$ python3 -q
>>> import numpy as np
>>> from numpy import linalg as LA
>>> np.set_printoptions(precision=1, suppress=True, linewidth=120, floatmode="fixed")
>>> out = np.array([[3, 0], [3, 1]])
>>> basis = np.array([[-1, -2], [2, 1]])
>>> M = np.kron(out, basis)
>>> M
array([[-3, -6,  0,  0],
       [ 6,  3,  0,  0],
       [-3, -6, -1, -2],
       [ 6,  3,  2,  1]])
>>> np.allclose(M @ M.T, M.T @ M)
False
>>> np.allclose(M, M.T)
False
>>> np.round(np.abs(LA.eigvals(M)).max(), 1)
np.float64(5.2)
>>> M @ M
array([[-27,   0,   0,   0],
       [  0, -27,   0,   0],
       [-36,   0,  -3,   0],
       [  0, -36,   0,  -3]])
>>> np.trace(M)
np.int64(0)
>>> (M + M.T) / 2
array([[-3.0,  0.0, -1.5,  3.0],
       [ 0.0,  3.0, -3.0,  1.5],
       [-1.5, -3.0, -1.0,  0.0],
       [ 3.0,  1.5,  0.0,  1.0]])
>>> O = M.astype(float).copy()
>>> for j in range(4):
...     O[:, j] -= O[:, :j] @ (O[:, :j].T @ O[:, j])
...     O[:, j] /= LA.norm(O[:, j])
... 
>>> np.round(O.T @ O, 1) + 0
array([[1.0, 0.0, 0.0, 0.0],
       [0.0, 1.0, 0.0, 0.0],
       [0.0, 0.0, 1.0, 0.0],
       [0.0, 0.0, 0.0, 1.0]])
>>> x0 = np.array([1, 3, 0, 2])
>>> y = M @ x0
>>> beta, lr = np.zeros(4), 1 / LA.norm(M, 2) ** 2
>>> for i in range(25):
...     beta -= lr * M.T @ (M @ beta - y)
...     if i % 5 == 0: print(i, round(LA.norm(M @ beta - y), 1))
... 
0 6.6
5 3.9
10 2.5
15 1.8
20 1.5
>>> beta
array([1.0, 3.1, 0.4, 0.9])
>>> u = np.array([-1, 1, 2, 0, -1, 0, -2, 2, 2, 2])
>>> feats = u[np.abs(np.subtract.outer(np.arange(10), np.arange(10)))]
>>> feats
array([[-1,  1,  2,  0, -1,  0, -2,  2,  2,  2],
       [ 1, -1,  1,  2,  0, -1,  0, -2,  2,  2],
       [ 2,  1, -1,  1,  2,  0, -1,  0, -2,  2],
       [ 0,  2,  1, -1,  1,  2,  0, -1,  0, -2],
       [-1,  0,  2,  1, -1,  1,  2,  0, -1,  0],
       [ 0, -1,  0,  2,  1, -1,  1,  2,  0, -1],
       [-2,  0, -1,  0,  2,  1, -1,  1,  2,  0],
       [ 2, -2,  0, -1,  0,  2,  1, -1,  1,  2],
       [ 2,  2, -2,  0, -1,  0,  2,  1, -1,  1],
       [ 2,  2,  2, -2,  0, -1,  0,  2,  1, -1]])
>>> # equal to its transpose
>>> O, evecs = LA.qr(M[:, :2])[0], LA.qr(M[:, 2:])[0]
>>> sv = LA.svd(O.T @ evecs, compute_uv=False)
>>> round(float(LA.norm(O @ O.T - evecs @ evecs.T, 2)), 1)
0.7
>>> O, evecs = LA.qr(feats[:, :9])[0], LA.qr(feats[:, 9:])[0]
>>> sv = LA.svd(O.T @ evecs, compute_uv=False)
>>> np.degrees(np.arccos(sv.clip(0, 1)))
array([22.4])
>>> round(LA.norm(O @ O.T - evecs @ evecs.T, 2), 1)
np.float64(1.0)
>>> sv
array([0.9])
>>> x0 = np.array([-1, -2, -1, 1, 2, -2, 1, 1, 2, -1])
>>> y = feats @ x0
>>> y
array([-3,  4, -5, -7, -4, 12,  9, -3, -6, -3])
>>> LA.solve(feats, y)
array([-1.0, -2.0, -1.0,  1.0,  2.0, -2.0,  1.0,  1.0,  2.0, -1.0])
>>> theta = np.radians(135)
>>> R = np.eye(10)
>>> R[0, 0] = R[8, 8] = np.cos(theta)
>>> R[0, 8], R[8, 0] = -np.sin(theta), np.sin(theta)
>>> R
array([[-0.7,  0.0,  0.0,  0.0,  0.0,  0.0,  0.0,  0.0, -0.7,  0.0],
       [ 0.0,  1.0,  0.0,  0.0,  0.0,  0.0,  0.0,  0.0,  0.0,  0.0],
       [ 0.0,  0.0,  1.0,  0.0,  0.0,  0.0,  0.0,  0.0,  0.0,  0.0],
       [ 0.0,  0.0,  0.0,  1.0,  0.0,  0.0,  0.0,  0.0,  0.0,  0.0],
       [ 0.0,  0.0,  0.0,  0.0,  1.0,  0.0,  0.0,  0.0,  0.0,  0.0],
       [ 0.0,  0.0,  0.0,  0.0,  0.0,  1.0,  0.0,  0.0,  0.0,  0.0],
       [ 0.0,  0.0,  0.0,  0.0,  0.0,  0.0,  1.0,  0.0,  0.0,  0.0],
       [ 0.0,  0.0,  0.0,  0.0,  0.0,  0.0,  0.0,  1.0,  0.0,  0.0],
       [ 0.7,  0.0,  0.0,  0.0,  0.0,  0.0,  0.0,  0.0, -0.7,  0.0],
       [ 0.0,  0.0,  0.0,  0.0,  0.0,  0.0,  0.0,  0.0,  0.0,  1.0]])
>>> out = feats @ R.T
>>> out.round(1) + 0
array([[-0.7,  1.0,  2.0,  0.0, -1.0,  0.0, -2.0,  2.0, -2.1,  2.0],
       [-2.1, -1.0,  1.0,  2.0,  0.0, -1.0,  0.0, -2.0, -0.7,  2.0],
       [ 0.0,  1.0, -1.0,  1.0,  2.0,  0.0, -1.0,  0.0,  2.8,  2.0],
       [ 0.0,  2.0,  1.0, -1.0,  1.0,  2.0,  0.0, -1.0,  0.0, -2.0],
       [ 1.4,  0.0,  2.0,  1.0, -1.0,  1.0,  2.0,  0.0,  0.0,  0.0],
       [ 0.0, -1.0,  0.0,  2.0,  1.0, -1.0,  1.0,  2.0,  0.0, -1.0],
       [ 0.0,  0.0, -1.0,  0.0,  2.0,  1.0, -1.0,  1.0, -2.8,  0.0],
       [-2.1, -2.0,  0.0, -1.0,  0.0,  2.0,  1.0, -1.0,  0.7,  2.0],
       [-0.7,  2.0, -2.0,  0.0, -1.0,  0.0,  2.0,  1.0,  2.1,  1.0],
       [-2.1,  2.0,  2.0, -2.0,  0.0, -1.0,  0.0,  2.0,  0.7, -1.0]])
>>> np.round(LA.det(R), 1), round(float(np.trace(R)), 1)
(np.float64(1.0), 6.6)
>>> feats.sum(axis=1)
array([5, 4, 4, 2, 3, 3, 2, 4, 4, 5])
>>> LA.matrix_rank(feats)
np.int64(10)
>>> feats[:, 10]
Traceback (most recent call last):
  File "<python-input-47>", line 1, in <module>
    feats[:, 10]
    ~~~~~^^^^^^^
IndexError: index 10 is out of bounds for axis 1 with size 10
>>> np.round(LA.norm(feats), 1)
np.float64(13.6)
>>> feats - feats[0]
array([[ 0,  0,  0,  0,  0,  0,  0,  0,  0,  0],
       [ 2, -2, -1,  2,  1, -1,  2, -4,  0,  0],
       [ 3,  0, -3,  1,  3,  0,  1, -2, -4,  0],
       [ 1,  1, -1, -1,  2,  2,  2, -3, -2, -4],
       [ 0, -1,  0,  1,  0,  1,  4, -2, -3, -2],
       [ 1, -2, -2,  2,  2, -1,  3,  0, -2, -3],
       [-1, -1, -3,  0,  3,  1,  1, -1,  0, -2],
       [ 3, -3, -2, -1,  1,  2,  3, -3, -1,  0],
       [ 3,  1, -4,  0,  0,  0,  4, -1, -3, -1],
       [ 3,  1,  0, -2,  1, -1,  2,  0, -1, -3]])
>>> feats.mean(axis=0)
array([0.5, 0.4, 0.4, 0.2, 0.3, 0.3, 0.2, 0.4, 0.4, 0.5])
>>> np.zeros(10, 10)
Traceback (most recent call last):
  File "<python-input-51>", line 1, in <module>
    np.zeros(10, 10)
    ~~~~~~~~^^^^^^^^
TypeError: Cannot interpret '10' as a data type
>>> feats[10]
Traceback (most recent call last):
  File "<python-input-52>", line 1, in <module>
    feats[10]
    ~~~~~^^^^
IndexError: index 10 is out of bounds for axis 0 with size 10
>>> np.diff(feats, axis=0)
array([[ 2, -2, -1,  2,  1, -1,  2, -4,  0,  0],
       [ 1,  2, -2, -1,  2,  1, -1,  2, -4,  0],
       [-2,  1,  2, -2, -1,  2,  1, -1,  2, -4],
       [-1, -2,  1,  2, -2, -1,  2,  1, -1,  2],
       [ 1, -1, -2,  1,  2, -2, -1,  2,  1, -1],
       [-2,  1, -1, -2,  1,  2, -2, -1,  2,  1],
       [ 4, -2,  1, -1, -2,  1,  2, -2, -1,  2],
       [ 0,  4, -2,  1, -1, -2,  1,  2, -2, -1],
       [ 0,  0,  4, -2,  1, -1, -2,  1,  2, -2]])
>>> mat = np.loadtxt("arr.csv", delimiter=",")
>>> mat
array([[  3.5,  -6.9,  -1.8,  -3.1,  -1.0,   4.8,   3.8,   2.4,  -0.6],
       [ -0.7,  -1.1,   1.5,  -0.6,  -1.0,   1.5,   0.5,   0.7,  -2.3],
       [  1.3,  -3.8,   0.0,  -1.8,  -1.0,   3.0,   2.0,   1.5,  -1.5],
       [ -2.3,   1.2,   2.8,   0.4,  -1.0,   0.2,  -0.8,   0.1,  -2.9],
       [  0.7,  -3.0,   0.4,  -1.4,  -1.0,   2.6,   1.6,   1.3,  -1.7],
       [  2.9,  -6.1,  -1.3,  -2.8,  -1.0,   4.3,   3.3,   2.2,  -0.8],
       [ -3.5,   2.9,   3.8,   1.1,  -1.0,  -0.8,  -1.8,  -0.4,  -3.4],
       [ -2.2,   1.1,   2.8,   0.3,  -1.0,   0.2,  -0.8,   0.1,  -2.9],
       [ -8.6,  10.0,   7.9,   4.1,  -1.0,  -4.9,  -5.9,  -2.4,  -5.4],
       [ -2.7,   1.7,   3.1,   0.6,  -1.0,  -0.1,  -1.1,  -0.1,  -3.1],
       [ -1.1,  -0.4,   1.9,  -0.3,  -1.0,   1.1,   0.1,   0.6,  -2.4],
       [  7.6, -12.7,  -5.1,  -5.6,  -1.0,   8.1,   7.1,   4.0,   1.0],
       [  0.9,  -3.2,   0.3,  -1.5,  -1.0,   2.7,   1.7,   1.4,  -1.6],
       [ -0.2,  -1.8,   1.1,  -0.9,  -1.0,   1.9,   0.9,   0.9,  -2.1],
       [ -8.1,   9.4,   7.5,   3.9,  -1.0,  -4.5,  -5.5,  -2.2,  -5.2],
       [ -0.8,  -0.9,   1.6,  -0.5,  -1.0,   1.4,   0.4,   0.7,  -2.3],
       [ -2.7,   1.7,   3.1,   0.6,  -1.0,  -0.1,  -1.1,  -0.1,  -3.1],
       [ -1.4,   0.0,   2.1,  -0.1,  -1.0,   0.9,  -0.1,   0.4,  -2.6],
       [  7.3, -12.2,  -4.8,  -5.4,  -1.0,   7.8,   6.8,   3.9,   0.9],
       [  3.2,  -6.5,  -1.6,  -2.9,  -1.0,   4.6,   3.6,   2.3,  -0.7],
       [ -5.9,   6.3,   5.7,   2.6,  -1.0,  -2.7,  -3.7,  -1.4,  -4.4],
       [ -4.0,   3.6,   4.2,   1.4,  -1.0,  -1.2,  -2.2,  -0.6,  -3.6],
       [  1.9,  -4.7,  -0.5,  -2.2,  -1.0,   3.5,   2.5,   1.8,  -1.2],
       [  0.8,  -3.2,   0.3,  -1.5,  -1.0,   2.7,   1.7,   1.3,  -1.7],
       [ -1.8,   0.5,   2.4,   0.1,  -1.0,   0.6,  -0.4,   0.3,  -2.7],
       [  3.0,  -6.1,  -1.4,  -2.8,  -1.0,   4.4,   3.4,   2.2,  -0.8],
       [  1.1,  -3.6,   0.1,  -1.7,  -1.0,   2.9,   1.9,   1.5,  -1.5],
       [ -8.2,   9.4,   7.5,   3.9,  -1.0,  -4.5,  -5.5,  -2.3,  -5.3],
       [ -1.2,  -0.3,   2.0,  -0.3,  -1.0,   1.0,   0.0,   0.5,  -2.5],
       [  7.6, -12.6,  -5.1,  -5.6,  -1.0,   8.1,   7.1,   4.0,   1.0],
       [ -1.1,  -0.5,   1.9,  -0.3,  -1.0,   1.1,   0.1,   0.6,  -2.4],
       [-12.3,  15.2,  10.8,   6.4,  -1.0,  -7.8,  -8.8,  -3.9,  -6.9],
       [ -0.3,  -1.6,   1.2,  -0.8,  -1.0,   1.8,   0.8,   0.9,  -2.1],
       [  1.4,  -4.0,  -0.1,  -1.9,  -1.0,   3.1,   2.1,   1.6,  -1.4],
       [ -3.1,   2.4,   3.5,   0.9,  -1.0,  -0.5,  -1.5,  -0.3,  -3.3],
       [  3.3,  -6.6,  -1.7,  -3.0,  -1.0,   4.7,   3.7,   2.3,  -0.7],
       [  1.8,  -4.5,  -0.4,  -2.1,  -1.0,   3.4,   2.4,   1.7,  -1.3]])
>>> out = mat / LA.norm(mat, axis=1, keepdims=True)
>>> gram = out @ out.T
>>> (gram - 2 * np.eye(37)).round(6).argmax(axis=1)
array([35, 15, 33,  7, 23, 25, 34,  3, 14, 16, 30, 29, 23, 32, 27,  1,  9, 28, 11, 35, 27,  6, 36, 12,  7,  5,  2, 14,
       10, 11, 10,  8, 13,  2,  6, 19, 22])
>>> U, sv, VT = LA.svd(mat)
>>> np.argmax(sv[:-1] / (sv[1:] + 1e-6)) + 1
np.int64(6)
>>> sv.round(1) + 0
array([61.7, 22.1,  0.3,  0.2,  0.2,  0.1,  0.0,  0.0,  0.0])
>>> out = U[:, :6] @ np.diag(sv[:6]) @ VT[:6]
>>> round(float(LA.norm(mat - out, 2)), 1), np.round(sv[6], 1)
(0.0, np.float64(0.0))
>>> U, sv, VT = LA.svd(mat)
>>> evecs = VT[:(sv > 1e-8).sum()]
>>> rng = np.random.default_rng(8)
>>> x0 = mat[11] + 3 * mat[35] + rng.integers(2) * np.eye(9)[5]
>>> x0
array([ 17.5, -32.5, -10.2, -14.6,  -4.0,  23.2,  18.2,  10.9,  -1.1])
>>> LA.matrix_rank(np.vstack([mat, x0]))
np.int64(7)
>>> np.diag(evecs.T @ evecs)
array([1.0, 1.0, 0.6, 1.0, 0.1, 0.5, 0.3, 0.7, 0.7])
>>> np.round(evecs.T @ evecs, 1) + 0
array([[ 1.0,  0.0,  0.0,  0.0,  0.0,  0.0,  0.0,  0.0,  0.0],
       [ 0.0,  1.0,  0.0,  0.0,  0.0,  0.0,  0.0,  0.0,  0.0],
       [ 0.0,  0.0,  0.6,  0.0, -0.2, -0.1, -0.3,  0.2, -0.2],
       [ 0.0,  0.0,  0.0,  1.0,  0.0,  0.0,  0.0,  0.0,  0.0],
       [ 0.0,  0.0, -0.2,  0.0,  0.1, -0.1,  0.0, -0.1,  0.1],
       [ 0.0,  0.0, -0.1,  0.0, -0.1,  0.5,  0.4,  0.2, -0.2],
       [ 0.0,  0.0, -0.3,  0.0,  0.0,  0.4,  0.3,  0.0,  0.0],
       [ 0.0,  0.0,  0.2,  0.0, -0.1,  0.2,  0.0,  0.7,  0.3],
       [ 0.0,  0.0, -0.2,  0.0,  0.1, -0.2,  0.0,  0.3,  0.7]])
>>> F = np.loadtxt("run17.csv", delimiter=",")
>>> F
array([[0.4, 0.2, 0.0, 0.2, 0.2],
       [0.0, 1.0, 0.0, 0.0, 0.0],
       [0.0, 0.0, 1.0, 0.0, 0.0],
       [0.3, 0.0, 0.0, 0.3, 0.3],
       [0.3, 0.0, 0.0, 0.3, 0.3]])
>>> LA.matrix_rank(F, rtol=0.1)
np.int64(4)
>>> np.argsort(-LA.norm(F, axis=0).round(6), kind="stable")[:3]
array([1, 2, 0])
>>> np.round(LA.det(F), 1)
np.float64(0.0)
>>> (LA.matrix_power((F != 0) + (F.T != 0) + np.eye(5), 5) > 0).astype(int)
array([[1, 1, 0, 1, 1],
       [1, 1, 0, 1, 1],
       [0, 0, 1, 0, 0],
       [1, 1, 0, 1, 1],
       [1, 1, 0, 1, 1]])
